% python3 -q
>>> import numpy as np
>>> np.set_printoptions(precision=1, suppress=True, linewidth=200, floatmode="fixed")
>>> tidy = lambda a: np.round(a, 1) + 0
>>> K = np.loadtxt("out18.csv", delimiter=",")
>>> K
array([[ 1.3, -0.8,  1.4,  0.8,  0.9, -0.8,  0.9, -1.1, -0.8, -1.6,  1.2],
       [-0.5, -0.9,  3.3, -0.7,  0.2,  0.1, -2.1, -0.2, -1.6,  0.8, -1.5],
       [-0.4, -0.6, -1.2, -1.1, -1.3,  0.1, -3.1, -0.5,  0.6,  0.0, -2.1],
       [ 0.4,  0.1, -0.5,  0.2, -0.1,  1.3,  0.2, -1.1,  0.2, -0.7,  0.8],
       [-0.7, -1.0, -3.3,  0.9,  0.8,  1.0, -0.2, -0.4,  1.7,  1.0,  0.2],
       [-0.2,  0.0, -1.2, -1.2,  1.2,  0.0,  0.7, -1.4,  0.6, -1.3, -0.8],
       [ 0.4,  0.3, -0.8,  1.2, -0.5,  0.4,  1.5,  2.0,  0.4,  0.4,  2.0],
       [ 1.5,  0.2,  1.7, -0.7,  0.4,  0.8, -0.5, -0.2, -0.8,  1.4,  0.3],
       [-0.6, -0.2, -1.6, -1.1,  1.6, -0.1,  0.2,  0.1,  0.8, -0.2, -0.1],
       [-1.6, -0.4,  1.5,  0.4, -1.7,  1.2,  0.3,  1.7, -0.8, -1.6, -0.1],
       [-0.4,  2.3, -2.2,  0.4, -1.0,  0.2, -1.1, -1.1,  1.1, -0.7,  0.6],
       [ 0.2,  0.3,  3.9, -0.6, -1.1, -1.3, -2.0,  0.9, -1.9, -0.2, -0.4],
       [ 0.9,  0.0, -4.8,  0.7,  0.1, -1.3,  1.4,  0.2,  2.3,  0.6, -0.2],
       [ 1.1,  1.4, -0.1, -0.5, -2.2, -0.3,  0.3,  0.3,  0.1, -0.6, -0.9],
       [ 0.3,  0.3, -0.3,  1.4,  0.2,  0.5,  0.7, -0.5,  0.1,  0.7, -0.1],
       [ 0.3,  0.1, -1.7, -0.6, -0.9,  0.3,  0.4, -1.7,  0.9, -0.4,  0.3],
       [-1.1,  1.1,  0.4, -0.3,  0.3, -0.8, -0.7, -2.2, -0.2, -0.6,  0.0],
       [-0.6, -0.1,  0.6,  0.4,  1.7, -0.3,  0.3, -1.2, -0.3,  1.8, -1.2],
       [ 0.6, -0.5,  0.7, -0.7,  1.9,  0.6,  0.3,  0.3, -0.3,  2.1,  1.5],
       [-0.2,  0.7,  0.8,  0.7, -0.6, -0.9, -0.4, -0.5, -0.3,  0.6, -0.4],
       [ 0.1, -0.1,  2.0, -0.5,  0.4, -0.5,  0.1, -0.7, -1.0, -1.1, -0.8],
       [-1.3,  1.0, -0.5,  0.7, -0.4,  1.0, -1.4,  1.7,  0.3,  0.3, -0.9],
       [ 0.1,  1.5,  2.9,  0.0,  0.2,  0.9,  0.5,  1.7, -1.4,  1.7, -0.9],
       [ 0.9, -1.8, -0.9, -0.6, -0.6,  1.5, -1.7, -0.6,  0.4, -1.6,  0.1],
       [ 0.0,  0.1,  0.9, -1.6, -0.7,  0.2, -0.9,  1.1, -0.4, -0.9, -2.2],
       [-1.1,  1.5,  2.8,  0.5,  0.1, -0.3, -0.2, -1.2, -1.5,  1.7,  0.1],
       [-0.7,  0.2,  1.2,  2.6,  0.3,  0.1, -0.3,  0.2, -0.6,  0.3,  1.5],
       [ 0.2,  0.4,  1.0, -1.7, -0.5,  0.6, -1.0,  0.1, -0.5,  0.0,  0.0],
       [ 0.4,  0.0,  2.3, -0.4, -0.6,  1.2,  0.4, -0.2, -1.1, -0.8, -0.2],
       [ 0.9,  0.6, -4.4,  0.6, -0.9, -1.5,  0.1,  1.1,  2.1,  0.2, -1.0],
       [-1.4, -0.4,  1.8, -0.4,  0.5,  1.4,  1.5, -0.2, -0.9,  0.2,  2.3],
       [-3.1, -0.4,  0.6,  1.8,  1.2, -1.9,  0.3,  1.0, -0.3,  1.2, -0.9],
       [-1.6,  0.9, -2.6, -0.3, -0.5, -0.2, -0.5,  1.6,  1.3,  1.2, -0.8],
       [ 1.2,  0.2,  0.8,  1.0,  0.2,  0.5,  0.8, -0.4, -0.4, -1.2, -1.1]])
>>> cov = np.cov(K, rowvar=False)
>>> tidy(np.median(K, axis=0))
array([ 0.0,  0.1,  0.6, -0.2,  0.1,  0.2,  0.2, -0.2, -0.3,  0.1, -0.2])
>>> tidy(np.polyfit(K[:, 4], K[:, 8], 1))
array([-0.1, -0.1])
>>> tidy(np.linalg.eigvalsh(cov)[::-1])
array([5.4, 2.1, 1.7, 1.3, 0.9, 0.8, 0.7, 0.5, 0.4, 0.2, 0.0])
>>> np.argwhere(np.triu(np.abs(np.corrcoef(K.T)) > 0.8, 1))
array([[2, 8]])
>>> tidy(np.corrcoef(K.T))
array([[ 1.0, -0.1, -0.1, -0.2, -0.1,  0.1,  0.1, -0.2,  0.1, -0.2,  0.1],
       [-0.1,  1.0,  0.0,  0.1, -0.3, -0.2,  0.0,  0.1,  0.0,  0.2, -0.1],
       [-0.1,  0.0,  1.0, -0.1,  0.1,  0.1, -0.1,  0.0, -1.0,  0.0,  0.0],
       [-0.2,  0.1, -0.1,  1.0,  0.1, -0.2,  0.4,  0.1,  0.1,  0.2,  0.3],
       [-0.1, -0.3,  0.1,  0.1,  1.0, -0.1,  0.3, -0.3, -0.1,  0.4,  0.2],
       [ 0.1, -0.2,  0.1, -0.2, -0.1,  1.0,  0.0,  0.0, -0.1, -0.1,  0.3],
       [ 0.1,  0.0, -0.1,  0.4,  0.3,  0.0,  1.0,  0.0,  0.1,  0.0,  0.5],
       [-0.2,  0.1,  0.0,  0.1, -0.3,  0.0,  0.0,  1.0,  0.0,  0.2, -0.1],
       [ 0.1,  0.0, -1.0,  0.1, -0.1, -0.1,  0.1,  0.0,  1.0,  0.0,  0.0],
       [-0.2,  0.2,  0.0,  0.2,  0.4, -0.1,  0.0,  0.2,  0.0,  1.0,  0.0],
       [ 0.1, -0.1,  0.0,  0.3,  0.2,  0.3,  0.5, -0.1,  0.0,  0.0,  1.0]])
>>> f = np.array([1, 3])
>>> print(tidy(np.correlate(K[6], K[12], "full")))
[ -0.1   0.2   1.3   0.1  -0.4   2.1  -2.4   4.4   0.6   4.4   7.7  -2.8   4.8   0.8  -3.9 -11.5  -0.1   1.3  -9.2   0.4   1.8]
>>> tidy(np.convolve(K[6], f))
array([ 0.4,  1.5,  0.1, -1.2,  3.1, -1.1,  2.7,  6.5,  6.4,  1.6,  3.2,  6.0])
>>> rng = np.random.default_rng(500867)
>>> labels = rng.permutation(11)
>>> out = K[:, labels] * rng.choice([-1, 1], 11)
>>> print(out)
[[ 0.9 -1.6  0.8  0.8  1.1  1.3 -1.4  1.2 -0.8  0.8  0.9]
 [-2.1  0.8  1.6 -0.7  0.2 -0.5 -3.3 -1.5 -0.9 -0.1  0.2]
 [-3.1  0.0 -0.6 -1.1  0.5 -0.4  1.2 -2.1 -0.6 -0.1 -1.3]
 [ 0.2 -0.7 -0.2  0.2  1.1  0.4  0.5  0.8  0.1 -1.3 -0.1]
 [-0.2  1.0 -1.7  0.9  0.4 -0.7  3.3  0.2 -1.0 -1.0  0.8]
 [ 0.7 -1.3 -0.6 -1.2  1.4 -0.2  1.2 -0.8  0.0 -0.0  1.2]
 [ 1.5  0.4 -0.4  1.2 -2.0  0.4  0.8  2.0  0.3 -0.4 -0.5]
 [-0.5  1.4  0.8 -0.7  0.2  1.5 -1.7  0.3  0.2 -0.8  0.4]
 [ 0.2 -0.2 -0.8 -1.1 -0.1 -0.6  1.6 -0.1 -0.2  0.1  1.6]
 [ 0.3 -1.6  0.8  0.4 -1.7 -1.6 -1.5 -0.1 -0.4 -1.2 -1.7]
 [-1.1 -0.7 -1.1  0.4  1.1 -0.4  2.2  0.6  2.3 -0.2 -1.0]
 [-2.0 -0.2  1.9 -0.6 -0.9  0.2 -3.9 -0.4  0.3  1.3 -1.1]
 [ 1.4  0.6 -2.3  0.7 -0.2  0.9  4.8 -0.2  0.0  1.3  0.1]
 [ 0.3 -0.6 -0.1 -0.5 -0.3  1.1  0.1 -0.9  1.4  0.3 -2.2]
 [ 0.7  0.7 -0.1  1.4  0.5  0.3  0.3 -0.1  0.3 -0.5  0.2]
 [ 0.4 -0.4 -0.9 -0.6  1.7  0.3  1.7  0.3  0.1 -0.3 -0.9]
 [-0.7 -0.6  0.2 -0.3  2.2 -1.1 -0.4  0.0  1.1  0.8  0.3]
 [ 0.3  1.8  0.3  0.4  1.2 -0.6 -0.6 -1.2 -0.1  0.3  1.7]
 [ 0.3  2.1  0.3 -0.7 -0.3  0.6 -0.7  1.5 -0.5 -0.6  1.9]
 [-0.4  0.6  0.3  0.7  0.5 -0.2 -0.8 -0.4  0.7  0.9 -0.6]
 [ 0.1 -1.1  1.0 -0.5  0.7  0.1 -2.0 -0.8 -0.1  0.5  0.4]
 [-1.4  0.3 -0.3  0.7 -1.7 -1.3  0.5 -0.9  1.0 -1.0 -0.4]
 [ 0.5  1.7  1.4  0.0 -1.7  0.1 -2.9 -0.9  1.5 -0.9  0.2]
 [-1.7 -1.6 -0.4 -0.6  0.6  0.9  0.9  0.1 -1.8 -1.5 -0.6]
 [-0.9 -0.9  0.4 -1.6 -1.1  0.0 -0.9 -2.2  0.1 -0.2 -0.7]
 [-0.2  1.7  1.5  0.5  1.2 -1.1 -2.8  0.1  1.5  0.3  0.1]
 [-0.3  0.3  0.6  2.6 -0.2 -0.7 -1.2  1.5  0.2 -0.1  0.3]
 [-1.0  0.0  0.5 -1.7 -0.1  0.2 -1.0  0.0  0.4 -0.6 -0.5]
 [ 0.4 -0.8  1.1 -0.4  0.2  0.4 -2.3 -0.2  0.0 -1.2 -0.6]
 [ 0.1  0.2 -2.1  0.6 -1.1  0.9  4.4 -1.0  0.6  1.5 -0.9]
 [ 1.5  0.2  0.9 -0.4  0.2 -1.4 -1.8  2.3 -0.4 -1.4  0.5]
 [ 0.3  1.2  0.3  1.8 -1.0 -3.1 -0.6 -0.9 -0.4  1.9  1.2]
 [-0.5  1.2 -1.3 -0.3 -1.6 -1.6  2.6 -0.8  0.9  0.2 -0.5]
 [ 0.8 -1.2  0.4  1.0  0.4  1.2 -0.8 -1.1  0.2 -0.5  0.2]]
>>> left, _, Vh = np.linalg.svd(K.T @ out)
>>> tidy(np.linalg.lstsq(K, out)[0])
array([[ 0.0,  0.0,  0.0,  0.0,  0.0,  1.0,  0.0,  0.0,  0.0,  0.0,  0.0],
       [ 0.0,  0.0,  0.0,  0.0,  0.0,  0.0,  0.0,  0.0,  1.0,  0.0,  0.0],
       [ 0.0,  0.0,  0.0,  0.0,  0.0,  0.0, -1.0,  0.0,  0.0,  0.0,  0.0],
       [ 0.0,  0.0,  0.0,  1.0,  0.0,  0.0,  0.0,  0.0,  0.0,  0.0,  0.0],
       [ 0.0,  0.0,  0.0,  0.0,  0.0,  0.0,  0.0,  0.0,  0.0,  0.0,  1.0],
       [ 0.0,  0.0,  0.0,  0.0,  0.0,  0.0,  0.0,  0.0,  0.0, -1.0,  0.0],
       [ 1.0,  0.0,  0.0,  0.0,  0.0,  0.0,  0.0,  0.0,  0.0,  0.0,  0.0],
       [ 0.0,  0.0,  0.0,  0.0, -1.0,  0.0,  0.0,  0.0,  0.0,  0.0,  0.0],
       [ 0.0,  0.0, -1.0,  0.0,  0.0,  0.0,  0.0,  0.0,  0.0,  0.0,  0.0],
       [ 0.0,  1.0,  0.0,  0.0,  0.0,  0.0,  0.0,  0.0,  0.0,  0.0,  0.0],
       [ 0.0,  0.0,  0.0,  0.0,  0.0,  0.0,  0.0,  1.0,  0.0,  0.0,  0.0]])
>>> labels
array([ 6,  9,  8,  3,  7,  0,  2, 10,  1,  5,  4])
